% python3 -q
>>> import numpy as np
>>> import numpy.linalg as la
>>> np.set_printoptions(precision=3, suppress=True, linewidth=160, legacy="1.25")
>>> rnd = lambda a: np.round(a, 3) + 0
>>> X = np.load("mat.npy")
>>> print(rnd(X))
[[ 0.283  0.813 -2.267 -0.087  1.418  1.051]
 [-0.754 -1.603  1.67  -0.614  0.594 -1.531]
 [ 0.729  1.339  0.013  0.908 -2.199  1.007]
 [-0.801 -1.558  0.657 -0.868  1.746 -1.302]
 [-0.787 -1.635  1.448 -0.698  0.914 -1.513]
 [-0.799 -1.55   0.625 -0.872  1.772 -1.29 ]
 [-0.546 -1.286  2.18  -0.256 -0.542 -1.391]
 [-0.209 -0.672  2.236  0.174 -1.61  -0.938]
 [ 0.797  1.543 -0.595  0.875 -1.797  1.279]
 [ 0.717  1.554 -1.831  0.536 -0.319  1.526]
 [-0.775 -1.625  1.545 -0.664  0.781 -1.524]
 [-0.58  -0.972 -0.73  -0.861  2.469 -0.592]
 [-0.811 -1.609  0.922 -0.828  1.51  -1.392]]
>>> # null space of dimension 4
>>> U, sig, Vt = la.svd(X)
>>> evecs = Vt[:(sig > 1e-8).sum()]
>>> rng = np.random.default_rng(6945)
>>> x = X[4] + -2 * X[10] + rng.integers(2) * np.eye(6)[3]
>>> print(rnd(x))
[ 0.763  1.615 -1.642  1.63  -0.647  1.535]
>>> print(la.matrix_rank(np.vstack([X, x])))
3
>>> T = np.stack([X, -1 * X, X[::-1]])
>>> print(la.matrix_rank(T.reshape(3, -1)))
2
>>> print(rnd(np.einsum("bij,cij->bc", T, T)))
[[ 117.   -117.    -31.74]
 [-117.    117.     31.74]
 [ -31.74   31.74  117.  ]]
>>> r = la.matrix_rank(X)
>>> print(r)
2
>>> N = la.svd(X)[2][r:].T
>>> print([int(la.matrix_rank(X[:i])) for i in range(1, len(X) + 1)])
[1, 2, 2, 2, 2, 2, 2, 2, 2, 2, 2, 2, 2]
>>> feats = np.load("run14.npy")
>>> print(feats)
[[-2.625 -2.261  1.13   1.529]
 [-1.188 -2.055  2.168  2.368]
 [-3.255  0.617  7.09  -1.893]
 [-2.018 -2.674  1.615  1.113]
 [-1.431 -3.853 -2.112 -5.611]
 [-2.581  1.407  6.74  -3.094]
 [-4.104  0.273  4.897 -2.827]
 [-1.889 -4.919 -2.687 -5.368]
 [-1.409 -2.319  1.089  1.923]
 [-0.985 -3.823  1.922  1.245]
 [-2.159 -4.8   -3.075 -6.932]
 [-4.688  2.265  5.814 -1.295]
 [-4.99   1.512  4.672 -2.73 ]
 [-2.869  3.388  6.603 -2.957]
 [-1.204 -2.781  1.692  0.924]
 [-1.822 -3.554  0.76   1.984]
 [-2.941  2.764  4.201 -0.813]
 [-1.38  -3.927  0.159  4.599]
 [-3.924  2.092  6.596 -2.125]
 [-0.963 -4.269  2.733  3.339]
 [-2.452 -2.554  1.324  2.813]
 [-0.515 -4.089 -4.236 -6.379]]
>>> G = np.cov(feats, rowvar=False)
>>> print(rnd(G))
[[ 1.557 -2.651 -2.784  0.939]
 [-2.651  7.522  7.965 -1.101]
 [-2.784  7.965 11.225  2.1  ]
 [ 0.939 -1.101  2.1   11.15 ]]
>>> print(G.shape)
(4, 4)
>>> print(rnd(feats.std(axis=0)))
[1.219 2.68  3.273 3.262]
>>> print(rnd(np.polyfit(feats[:, 1], feats[:, 2], 1)))
[1.059 3.847]
>>> print(rnd(np.corrcoef(feats.T)))
[[ 1.    -0.775 -0.666  0.225]
 [-0.775  1.     0.867 -0.12 ]
 [-0.666  0.867  1.     0.188]
 [ 0.225 -0.12   0.188  1.   ]]
>>> x = np.array([1, 1, 2, 0])
>>> target = feats @ x
>>> print(rnd(la.solve(feats.T @ feats, feats.T @ target)))
[1. 1. 2. 0.]
>>> print(rnd(la.lstsq(feats, target)[0]))
[1. 1. 2. 0.]
>>> target = target + 0.05 * rng.normal(size=22)
>>> print(rnd(target))
[ -2.651   1.013  11.375  -1.476  -9.571  12.336   6.074 -12.161  -1.643  -1.014 -13.173   9.219   5.868  13.717  -0.467  -3.856   8.269  -5.074  11.346
   0.173  -2.378 -13.08 ]
>>> c, *_ = la.lstsq(feats, target)
>>> print([round(float(la.norm(la.solve(feats.T @ feats + lam * np.eye(4), feats.T @ target))), 2) for lam in (0, 1, 10, 100)])
[2.44, 2.39, 2.1, 1.54]
>>> A = np.load("test13.npy")
>>> print(A)
[[ 5.249  0.62   0.151  0.445  0.095 -0.521]
 [ 0.62   5.289 -0.239  1.117  1.049  0.183]
 [ 0.151 -0.239  5.562  0.026 -0.337  1.264]
 [ 0.445  1.117  0.026  5.847  0.57  -1.446]
 [ 0.095  1.049 -0.337  0.57   4.553 -0.858]
 [-0.521  0.183  1.264 -1.446 -0.858  3.5  ]]
>>> # symmetric
>>> T = np.stack([A, 2 * A, A[::-1]])
>>> print(la.matrix_rank(T))
[6 6 6]
>>> print(rnd(np.einsum("bij,cij->bc", T, T)))
[[170.005 340.01    8.083]
 [340.01  680.021  16.166]
 [  8.083  16.166 170.005]]
>>> print((T @ A.T).shape)
(3, 6, 6)
>>> x = np.array([-3, 3, 4, -2, 5, 0])
>>> a = np.maximum(A @ x, 0)
>>> print(np.maximum(A @ (3 * x), 0))
[ 0.    48.186 58.023  0.    69.417 17.31 ]
>>> print(rnd(A.T @ a))
[ 12.071 105.658 103.231  23.29  110.732  27.728]
>>> print(rnd(np.tanh(A @ x)))
[-1.  1.  1. -1.  1.  1.]
>>> print(A * (a > 1e-9)[:, None])
[[ 0.     0.     0.     0.     0.    -0.   ]
 [ 0.62   5.289 -0.239  1.117  1.049  0.183]
 [ 0.151 -0.239  5.562  0.026 -0.337  1.264]
 [ 0.     0.     0.     0.     0.    -0.   ]
 [ 0.095  1.049 -0.337  0.57   4.553 -0.858]
 [-0.521  0.183  1.264 -1.446 -0.858  3.5  ]]
>>> def softmax(z):
...     e = np.exp(z - z.max(axis=-1, keepdims=True))
...     return e / e.sum(axis=-1, keepdims=True)
... 
>>> print(rnd(softmax(A[1])))
[0.009 0.953 0.004 0.015 0.014 0.006]
>>> print(rnd(softmax(A[1] + 4)))
[0.009 0.953 0.004 0.015 0.014 0.006]
>>> print(rnd(softmax(A).sum(axis=1)))
[1. 1. 1. 1. 1. 1.]
>>> scores = A @ A.T / np.sqrt(6)
>>> print(rnd(softmax(scores)))
[[1.    0.    0.    0.    0.    0.   ]
 [0.    0.999 0.    0.001 0.    0.   ]
 [0.    0.    1.    0.    0.    0.   ]
 [0.    0.    0.    1.    0.    0.   ]
 [0.    0.007 0.    0.003 0.99  0.   ]
 [0.    0.    0.099 0.    0.    0.9  ]]
>>> print(softmax(scores).round(6).argmax(axis=1))
[0 1 2 3 4 5]
